% python3 -q
>>> import numpy as np
>>> np.set_printoptions(precision=1, suppress=True, linewidth=100)
>>> K = np.loadtxt("dump.csv", delimiter=",")
>>> K
array([[2., 0., 0., 0., 2., 0., 1., 0., 0., 0., 0., 2., 1., 0., 3., 0.],
       [0., 0., 0., 2., 0., 0., 0., 2., 0., 0., 0., 0., 0., 0., 0., 2.],
       [1., 0., 0., 1., 0., 0., 1., 0., 0., 2., 2., 0., 0., 0., 0., 1.],
       [3., 0., 0., 0., 0., 0., 3., 0., 0., 0., 0., 0., 0., 0., 0., 1.],
       [1., 2., 1., 2., 2., 0., 3., 0., 0., 0., 0., 1., 0., 0., 0., 0.],
       [0., 0., 3., 0., 0., 0., 0., 0., 0., 0., 0., 0., 0., 0., 0., 0.],
       [3., 0., 0., 2., 0., 0., 0., 0., 2., 0., 0., 3., 0., 3., 0., 0.],
       [0., 1., 0., 0., 0., 0., 0., 0., 0., 2., 3., 0., 0., 0., 0., 0.],
       [0., 0., 0., 0., 0., 1., 0., 0., 0., 0., 1., 0., 0., 0., 0., 0.],
       [2., 2., 0., 0., 1., 0., 2., 0., 0., 0., 1., 0., 0., 0., 0., 0.],
       [0., 0., 0., 2., 0., 0., 2., 3., 0., 0., 0., 0., 0., 0., 0., 2.]])
>>> x0 = np.array([4, -3, -4, -2, -3, -3, 5, 1, -1, -3, -3, -4, 1, -4, -1, 4])
>>> K @ np.eye(16)[6]
array([1., 0., 1., 3., 3., 0., 0., 0., 0., 2., 2.])
>>> np.sign((K @ x0).round(6))
array([-1.,  1., -1.,  1., -1., -1., -1., -1., -1.,  1.,  1.])
>>> K @ (2 * x0)
array([ -6.,  12.,  -2.,  62., -10., -24., -36., -36., -12.,  12.,  34.])
>>> (K @ x0).argmax()
np.int64(3)
>>> out = K / np.sqrt((K ** 2).mean(axis=1, keepdims=True))
>>> print(np.linalg.matrix_rank(K - K.mean(axis=1, keepdims=True)))
11
>>> out[8]
array([0. , 0. , 0. , 0. , 0. , 2.8, 0. , 0. , 0. , 0. , 2.8, 0. , 0. , 0. , 0. , 0. ])
>>> T = np.stack([K, -2 * K, K[::-1]])
>>> np.linalg.norm(T, axis=(1, 2))
array([13.6, 27.2, 13.6])
>>> np.einsum("bij,cij->bc", T, T)
array([[ 185., -370.,   37.],
       [-370.,  740.,  -74.],
       [  37.,  -74.,  185.]])
>>> print(T.shape)
(3, 11, 16)
>>> (T @ K.T).shape
(3, 11, 11)
>>> X = np.loadtxt("run9.csv", delimiter=",")
>>> X
array([[0., 0., 0., 0., 0., 0., 0., 0., 0., 0., 0., 1., 0., 0.],
       [0., 0., 0., 0., 0., 0., 0., 0., 0., 1., 0., 0., 0., 0.],
       [0., 0., 0., 0., 0., 0., 0., 0., 0., 0., 0., 0., 1., 0.],
       [1., 0., 0., 0., 0., 0., 0., 0., 0., 0., 0., 0., 0., 0.],
       [0., 0., 0., 0., 0., 0., 0., 0., 0., 0., 0., 0., 0., 1.],
       [0., 1., 0., 0., 0., 0., 0., 0., 0., 0., 0., 0., 0., 0.],
       [0., 0., 0., 0., 0., 0., 0., 0., 1., 0., 0., 0., 0., 0.],
       [0., 0., 0., 0., 1., 0., 0., 0., 0., 0., 0., 0., 0., 0.],
       [0., 0., 0., 0., 0., 0., 1., 0., 0., 0., 0., 0., 0., 0.],
       [0., 0., 0., 0., 0., 1., 0., 0., 0., 0., 0., 0., 0., 0.],
       [0., 0., 0., 1., 0., 0., 0., 0., 0., 0., 0., 0., 0., 0.],
       [0., 0., 0., 0., 0., 0., 0., 0., 0., 0., 1., 0., 0., 0.],
       [0., 0., 1., 0., 0., 0., 0., 0., 0., 0., 0., 0., 0., 0.],
       [0., 0., 0., 0., 0., 0., 0., 1., 0., 0., 0., 0., 0., 0.]])
>>> X[:, 6] @ X[:, 4]
np.float64(0.0)
>>> np.linalg.svd(X, compute_uv=False)
array([1., 1., 1., 1., 1., 1., 1., 1., 1., 1., 1., 1., 1., 1.])
>>> np.linalg.norm(X, axis=0)
array([1., 1., 1., 1., 1., 1., 1., 1., 1., 1., 1., 1., 1., 1.])
>>> r0 = np.array([1, -3, 2])
>>> np.convolve(K[0], r0)
array([ 2., -6.,  4.,  0.,  2., -6.,  5., -3.,  2.,  0.,  0.,  2., -5.,  1.,  5., -9.,  6.,  0.])
>>> np.polyval(r0, K[0])
array([0., 2., 2., 2., 0., 2., 0., 2., 2., 2., 2., 0., 0., 2., 2., 2.])
>>> x0 = np.array([2, 0, 1, -1, -3, 0, 1, 1, 1, 3, 0, -3, 2, 0])
>>> X @ (2 * x0)
array([-6.,  6.,  4.,  4.,  0.,  0.,  2., -6.,  2.,  0., -2.,  0.,  2.,  2.])
>>> np.einsum("ij,j->i", X, x0)
array([-3.,  3.,  2.,  2.,  0.,  0.,  1., -3.,  1.,  0., -1.,  0.,  1.,  1.])
>>> X @ x0
array([-3.,  3.,  2.,  2.,  0.,  0.,  1., -3.,  1.,  0., -1.,  0.,  1.,  1.])
>>> X @ np.ones(14)
array([1., 1., 1., 1., 1., 1., 1., 1., 1., 1., 1., 1., 1., 1.])
>>> np.sign((X @ x0).round(6))
array([-1.,  1.,  1.,  1.,  0.,  0.,  1., -1.,  1.,  0., -1.,  0.,  1.,  1.])
>>> out = np.array([[-7, -9], [0, 3], [-1, 1]])
>>> F = np.kron(np.eye(3, dtype=int), out)
>>> print(F)
[[-7 -9  0  0  0  0]
 [ 0  3  0  0  0  0]
 [-1  1  0  0  0  0]
 [ 0  0 -7 -9  0  0]
 [ 0  0  0  3  0  0]
 [ 0  0 -1  1  0  0]
 [ 0  0  0  0 -7 -9]
 [ 0  0  0  0  0  3]
 [ 0  0  0  0 -1  1]]
>>> x0 = np.array([2, 5, -7, 0, 6, -3])
>>> rhs = F @ x0
>>> rhs
array([-59,  15,   3,  49,   0,   7, -15,  -9,  -9])
>>> rng = np.random.default_rng(77)
>>> rhs = rhs + 0.1 * rng.normal(size=9)
>>> rhs
array([-59. ,  14.9,   3.3,  48.8,   0.1,   7. , -15. ,  -8.9,  -9.2])
>>> b, *_ = np.linalg.lstsq(F, rhs)
>>> [round(float(np.linalg.norm(np.linalg.solve(F.T @ F + lam * np.eye(6), F.T @ rhs))), 2) for lam in (0, 1, 10, 100)]
[11.1, 9.97, 6.95, 3.89]
>>> round(float(np.linalg.norm(rhs - F @ b)), 1)
0.3
>>> np.round(F.T @ (rhs - F @ b), 1) + 0
array([0., 0., 0., 0., 0., 0.])
>>> out = np.c_[F[:, :5] @ np.array([[3, -2, 1, 4, 1],
...     [0, 2, -5, -2, 4],
...     [1, -4, -2, 4, -3],
...     [4, -2, -1, -4, 4],
...     [5, 5, -5, -1, -1]]), np.array([9, -4, 5, -9, 6, -9, -9, 8, -8])]
>>> out
array([[-21,  -4,  38, -10, -43,   9],
       [  0,   6, -15,  -6,  12,  -4],
       [ -3,   4,  -6,  -6,   3,   5],
       [-43,  46,  23,   8, -15,  -9],
       [ 12,  -6,  -3, -12,  12,   6],
       [  3,   2,   1,  -8,   7,  -9],
       [-35, -35,  35,   7,   7,  -9],
       [  0,   0,   0,   0,   0,   8],
       [ -5,  -5,   5,   1,   1,  -8]])
>>> np.round(np.linalg.lstsq(F, out[:, 0])[0], 1) + 0
array([3., 0., 1., 4., 5., 0.])
>>> np.linalg.norm(np.linalg.qr(F)[0].T @ out, axis=0) ** 2 / ((out ** 2).sum(axis=0) + 1e-12)
array([1. , 1. , 1. , 1. , 1. , 0.6])
>>> G = F.T @ F
>>> np.linalg.eigvalsh(G)[::-1]
array([135.8, 135.8, 135.8,   5.2,   5.2,   5.2])
>>> print(np.trace(G), (F ** 2).sum())
423 423
>>> np.linalg.matrix_rank(G)
np.int64(6)
>>> W0 = np.load("sample2.npy")
>>> print(W0.round(1) + 0)
[[-13.5  -4.2 -12.6  -3.8  -0.5  -5.9  -1.7  -8.8  -5.   -5.5   0.4 -12.2  -4.3]
 [-11.8  -3.3 -10.8  -3.3  -0.6  -4.9  -1.6  -7.5  -4.3  -4.9   0.4 -10.8  -3.9]
 [-11.4  -3.1 -10.4  -3.2  -0.6  -4.7  -1.6  -7.3  -4.1  -4.8   0.4 -10.5  -3.8]
 [-10.7  -2.7  -9.7  -2.9  -0.7  -4.3  -1.6  -6.7  -3.8  -4.5   0.4  -9.9  -3.6]
 [ -6.8  -1.   -5.7  -1.8  -0.9  -2.2  -1.3  -3.9  -2.1  -3.1   0.3  -6.5  -2.7]
 [ -6.3  -0.8  -5.2  -1.6  -0.9  -2.   -1.2  -3.6  -1.9  -2.9   0.2  -6.   -2.6]
 [ -4.6  -0.2  -3.5  -1.1  -1.   -1.2  -1.1  -2.4  -1.2  -2.2   0.1  -4.5  -2.1]
 [ -4.1   0.   -3.1  -1.   -1.   -1.   -1.   -2.1  -1.   -2.    0.   -4.1  -2. ]
 [ -4.1   0.   -3.1  -1.   -1.   -1.   -1.   -2.   -1.   -2.    0.   -4.1  -2. ]
 [ -3.7   0.1  -2.8  -0.9  -1.   -0.9  -1.   -1.8  -0.9  -1.9   0.   -3.8  -1.9]
 [ -3.7   0.1  -2.7  -0.9  -1.   -0.9  -1.   -1.8  -0.9  -1.9   0.   -3.7  -1.9]
 [ -3.6   0.1  -2.7  -0.9  -1.   -0.9  -0.9  -1.8  -0.9  -1.9  -0.1  -3.7  -1.9]
 [ -2.    0.3  -1.4  -0.5  -0.9  -0.4  -0.7  -0.9  -0.3  -1.2  -0.3  -2.3  -1.4]
 [ -1.8   0.3  -1.2  -0.5  -0.9  -0.3  -0.6  -0.7  -0.3  -1.1  -0.3  -2.   -1.4]
 [ -1.6   0.3  -1.1  -0.4  -0.8  -0.3  -0.6  -0.6  -0.2  -1.   -0.3  -1.8  -1.3]
 [ -1.3   0.3  -0.9  -0.4  -0.8  -0.3  -0.5  -0.5  -0.1  -0.9  -0.4  -1.5  -1.1]
 [ -1.    0.2  -0.7  -0.3  -0.7  -0.2  -0.4  -0.4  -0.1  -0.7  -0.4  -1.2  -1. ]
 [ -0.7   0.1  -0.5  -0.2  -0.5  -0.2  -0.3  -0.3   0.   -0.6  -0.4  -0.9  -0.8]
 [ -0.6   0.1  -0.5  -0.2  -0.5  -0.2  -0.3  -0.3   0.   -0.5  -0.4  -0.9  -0.7]
 [ -0.5   0.1  -0.4  -0.2  -0.4  -0.1  -0.2  -0.2   0.   -0.4  -0.3  -0.7  -0.6]
 [ -0.4   0.1  -0.3  -0.2  -0.3  -0.1  -0.2  -0.2   0.   -0.4  -0.3  -0.6  -0.5]
 [ -0.1   0.   -0.1  -0.1  -0.1  -0.1  -0.1  -0.1   0.   -0.1  -0.1  -0.2  -0.2]
 [  0.5   0.1   0.6   0.3   0.5   0.3   0.2   0.3   0.    0.5   0.6   0.7   0.8]
 [  1.    0.5   1.4   0.7   1.    0.9   0.4   0.7   0.1   1.1   1.4   1.5   1.6]
 [  1.2   0.7   1.8   0.9   1.2   1.2   0.5   1.    0.1   1.3   1.8   2.    2.1]
 [  1.4   0.9   2.1   1.    1.4   1.4   0.5   1.1   0.2   1.5   2.1   2.2   2.3]
 [  2.2   1.8   3.5   1.6   1.9   2.5   0.7   2.    0.4   2.3   3.3   3.4   3.5]
 [  2.4   2.    4.    1.8   2.1   2.8   0.8   2.2   0.4   2.5   3.7   3.7   3.8]
 [  7.2   8.   12.9   5.3   4.4   9.3   1.3   7.6   2.3   6.6  10.1  10.2   9.7]
 [  9.8  11.3  17.7   7.2   5.3  12.8   1.5  10.6   3.4   8.7  13.2  13.6  12.4]
 [ 16.7  20.   30.2  11.9   7.2  21.8   1.9  18.4   6.5  13.7  20.7  22.1  19.1]
 [ 18.3  21.9  32.9  12.9   7.6  23.8   1.9  20.1   7.2  14.8  22.3  23.9  20.5]]
>>> Xc = W0 - W0.mean(axis=0)
>>> left, sig, vt = np.linalg.svd(Xc, full_matrices=False)
>>> np.searchsorted(np.cumsum(sig ** 2) / (sig ** 2).sum(), 0.9) + 1
np.int64(1)
>>> np.abs(left[:, 0]).argmax()
np.int64(31)
>>> np.round(sig ** 2 / (sig ** 2).sum(), 1) + 0
array([1., 0., 0., 0., 0., 0., 0., 0., 0., 0., 0., 0., 0.])
>>> sig.round(1) + 0
array([116.6,  17.7,   7.6,   0. ,   0. ,   0. ,   0. ,   0. ,   0. ,   0. ,   0. ,   0. ,   0. ])
>>> try:
...     np.linalg.inv(W0)
... except np.linalg.LinAlgError as e:
...     print("failed:", e)
... 
failed: Last 2 dimensions of the array must be square
>>> np.abs(np.diag(np.linalg.qr(W0)[1])) > 1e-9
array([ True,  True,  True, False, False, False, False, False, False, False, False, False, False])
>>> round(float(np.trace(np.linalg.pinv(W0) @ W0)), 1)
3.0
>>> np.linalg.lstsq(W0[:-1].T, W0[-1])[2]
np.int32(3)
>>> D = np.linalg.norm(W0[:, None] - W0[None], axis=-1)
>>> (D + 1e9 * np.eye(32)).round(6).argmin(axis=1)
array([ 1,  2,  1,  2,  5,  4,  7,  8,  7, 10,  9, 10, 13, 14, 13, 16, 15, 18, 17, 20, 19, 20, 23,
       24, 25, 24, 27, 26, 29, 28, 31, 30])
>>> np.linalg.matrix_rank(D ** 2)
np.int64(5)
>>> D[:5, :5]
array([[ 0. ,  3.6,  4.4,  5.9, 14. ],
       [ 3.6,  0. ,  0.8,  2.3, 10.4],
       [ 4.4,  0.8,  0. ,  1.5,  9.6],
       [ 5.9,  2.3,  1.5,  0. ,  8.1],
       [14. , 10.4,  9.6,  8.1,  0. ]])
>>> print(np.linalg.norm(W0 - W0.mean(axis=0), axis=1))
[27.6 24.  23.3 21.8 14.  13.   9.8  9.   8.9  8.4  8.3  8.2  6.   5.7  5.5  5.2  4.9  4.6  4.6
  4.4  4.3  4.   3.3  3.5  4.   4.4  7.1  7.9 26.4 36.4 61.8 67.3]
>>> np.unravel_index(D.round(6).argmax(), D.shape)
(np.int64(0), np.int64(31))
